In [1]: import numpy as np

In [2]: np.set_printoptions(precision=2, suppress=True, linewidth=100, sign=" ")

In [3]: rnd = lambda a: np.round(a, 2) + 0

In [4]: X = np.array([[0, 0, 0, 0],
   ...:     [0, 0, 0, 0],
   ...:     [0, 0, 0, 0],
   ...:     [7, 3, -5, -9],
   ...:     [0, 0, 0, 0],
   ...:     [-4, 9, 7, 4],
   ...:     [7, -2, -6, 0],
   ...:     [-4, 9, 7, 4],
   ...:     [0, 0, 0, 0],
   ...:     [12, 9, -5, -17],
   ...:     [7, -2, -6, 0],
   ...:     [0, 0, 0, 0],
   ...:     [-2, 8, 6, -8],
   ...:     [0, 0, 0, 0],
   ...:     [-2, 8, 6, -8]])

In [5]: X
Out[5]: 
array([[  0,   0,   0,   0],
       [  0,   0,   0,   0],
       [  0,   0,   0,   0],
       [  7,   3,  -5,  -9],
       [  0,   0,   0,   0],
       [ -4,   9,   7,   4],
       [  7,  -2,  -6,   0],
       [ -4,   9,   7,   4],
       [  0,   0,   0,   0],
       [ 12,   9,  -5, -17],
       [  7,  -2,  -6,   0],
       [  0,   0,   0,   0],
       [ -2,   8,   6,  -8],
       [  0,   0,   0,   0],
       [ -2,   8,   6,  -8]])

In [6]: vec = np.array([6, -5, -5, 7])

In [7]: y = X @ vec

In [8]: rnd(np.linalg.pinv(X) @ X)
Out[8]: 
array([[ 1.,  0.,  0.,  0.],
       [ 0.,  1.,  0.,  0.],
       [ 0.,  0.,  1.,  0.],
       [ 0.,  0.,  0.,  1.]])

In [9]: rnd(np.linalg.solve(X.T @ X, X.T @ y))
Out[9]: array([ 6., -5., -5.,  7.])

In [10]: np.linalg.solve(X, y)
LinAlgError: Last 2 dimensions of the array must be square


In [11]: rng = np.random.default_rng(593)

In [12]: y = y + 0.3 * rng.normal(size=15)

In [13]: rnd(y)
Out[13]: 
array([   0.14,    0.43,    0.31,  -10.47,    0.89,  -75.91,   81.95,  -76.01,   -0.65,  -67.26,
         82.45,    0.01, -137.97,   -0.41, -137.32])

In [14]: c, *_ = np.linalg.lstsq(X, y)

In [15]: rnd(c)
Out[15]: array([ 6.  , -4.99, -5.  ,  6.99])

In [16]: m1 = np.load("arr.npy")

In [17]: m1
Out[17]: 
array([[ 1, -2,  4, -8],
       [ 1, -1,  1, -1],
       [ 1,  0,  0,  0],
       [ 1,  1,  1,  1],
       [ 1,  2,  4,  8]])

In [18]: W1 = np.array([[1, 2, -1], [0, -2, 0], [-2, 1, 2], [2, 0, -1]])

In [19]: c = np.array([4, -5, 5])

In [20]: act = np.maximum(m1 @ W1 + c, 0)

In [21]: (act > 0).astype(int)
Out[21]: 
array([[ 0,  1,  1],
       [ 1,  0,  1],
       [ 1,  0,  1],
       [ 1,  0,  1],
       [ 1,  0,  1]])

In [22]: basis = np.array([[3, 3, -2], [2, 3, 2], [3, 2, 1]])

In [23]: (act @ basis).round(6).argmax(axis=1)
Out[23]: array([ 0,  0,  0,  0,  0])

In [24]: W1 @ basis
Out[24]: 
array([[ 4,  7,  1],
       [-4, -6, -4],
       [ 2,  1,  8],
       [ 3,  4, -5]])

In [25]: act @ basis
Out[25]: 
array([[ 70,  55,  30],
       [ 24,  17,   5],
       [ 27,  23,  -6],
       [ 30,  25,  -5],
       [ 51,  47, -22]])

In [26]: vec = np.array([2, 1, 2, 1])

In [27]: y = m1 @ vec

In [28]: c, lr = np.zeros(4), 1 / np.linalg.norm(m1, 2) ** 2

In [29]: for i in range(150):
    ...:     c -= lr * m1.T @ (m1 @ c - y)
    ...:     if i % 50 == 0: print(i, round(np.linalg.norm(m1 @ c - y), 2))
    ...: 
0 11.35
50 1.03
100 0.57

In [30]: rnd(np.linalg.cond(m1))
Out[30]: np.float64(11.58)

In [31]: rnd(c)
Out[31]: array([ 1.84,  0.78,  2.05,  1.06])

In [32]: F = np.load("m.npy")

In [33]: F
Out[33]: 
array([[ 1,  1,  1,  1,  1,  1,  1,  1],
       [ 1, -1, -1,  1, -1,  1,  1, -1],
       [ 1,  1,  1,  1, -1, -1, -1, -1],
       [ 1, -1,  1, -1, -1,  1, -1,  1]])

In [34]: rnd(np.linalg.norm(F[2], 1)), rnd(np.linalg.norm(F[2], np.inf))
Out[34]: (np.float64(8.0), np.float64(1.0))

In [35]: rnd(np.linalg.norm(F[2] - F[3]))
Out[35]: np.float64(4.0)

In [36]: rnd(np.linalg.norm(F, "nuc"))
Out[36]: np.float64(11.31)

In [37]: rnd(np.linalg.norm(F, axis=0))
Out[37]: array([ 2.,  2.,  2.,  2.,  2.,  2.,  2.,  2.])

In [38]: np.linalg.norm(F, axis=1).argmax()
Out[38]: np.int64(0)

In [39]: rnd(np.linalg.norm(F) ** 2 / np.linalg.norm(F, 2) ** 2)
Out[39]: np.float64(4.0)

In [40]: rnd(np.linalg.norm(F, 2))
Out[40]: np.float64(2.83)

In [41]: W0 = np.load("dump.npy")

In [42]: W0
Out[42]: 
array([[-2.97,  0.28, -0.34],
       [-1.71, -2.08, -1.31],
       [-1.19, -1.7 ,  2.16],
       [-2.  ,  0.98, -2.01],
       [ 1.14,  2.39,  1.42],
       [ 0.54, -2.59, -1.41],
       [ 2.26, -1.97,  0.04],
       [-2.34,  0.53,  1.79],
       [-2.03, -2.18,  0.34],
       [-2.37, -0.48,  1.78],
       [-0.27,  1.72,  2.44],
       [ 1.52, -1.1 ,  2.34],
       [-2.25,  1.93,  0.48],
       [ 1.68, -2.  , -1.47],
       [-1.95, -1.39,  1.81],
       [-1.28,  1.48, -2.28],
       [-0.41, -0.14, -2.97],
       [ 1.94, -0.36, -2.26],
       [-2.85,  0.92,  0.23],
       [-0.51, -0.06, -2.96],
       [-0.47,  2.95,  0.25],
       [-1.87, -0.25,  2.33],
       [-2.5 ,  0.48, -1.59],
       [ 2.71,  0.25,  1.26],
       [-0.04, -1.76,  2.43],
       [-1.57,  1.45, -2.11],
       [ 1.91, -1.65, -1.61],
       [-2.18,  2.  , -0.51]])

In [43]: q, V = np.linalg.qr(m1[:, :3])[0], np.linalg.qr(m1[:, 3:])[0]

In [44]: sv = np.linalg.svd(q.T @ V, compute_uv=False)

In [45]: rnd(np.linalg.norm(q @ q.T - V @ V.T, 2))
Out[45]: np.float64(1.0)

In [46]: rnd(np.degrees(np.arccos(sv.clip(0, 1))))
Out[46]: array([ 19.44])

In [47]: rnd(sv)
Out[47]: array([ 0.94])

In [48]: (sv > 0.9).sum()
Out[48]: np.int64(1)
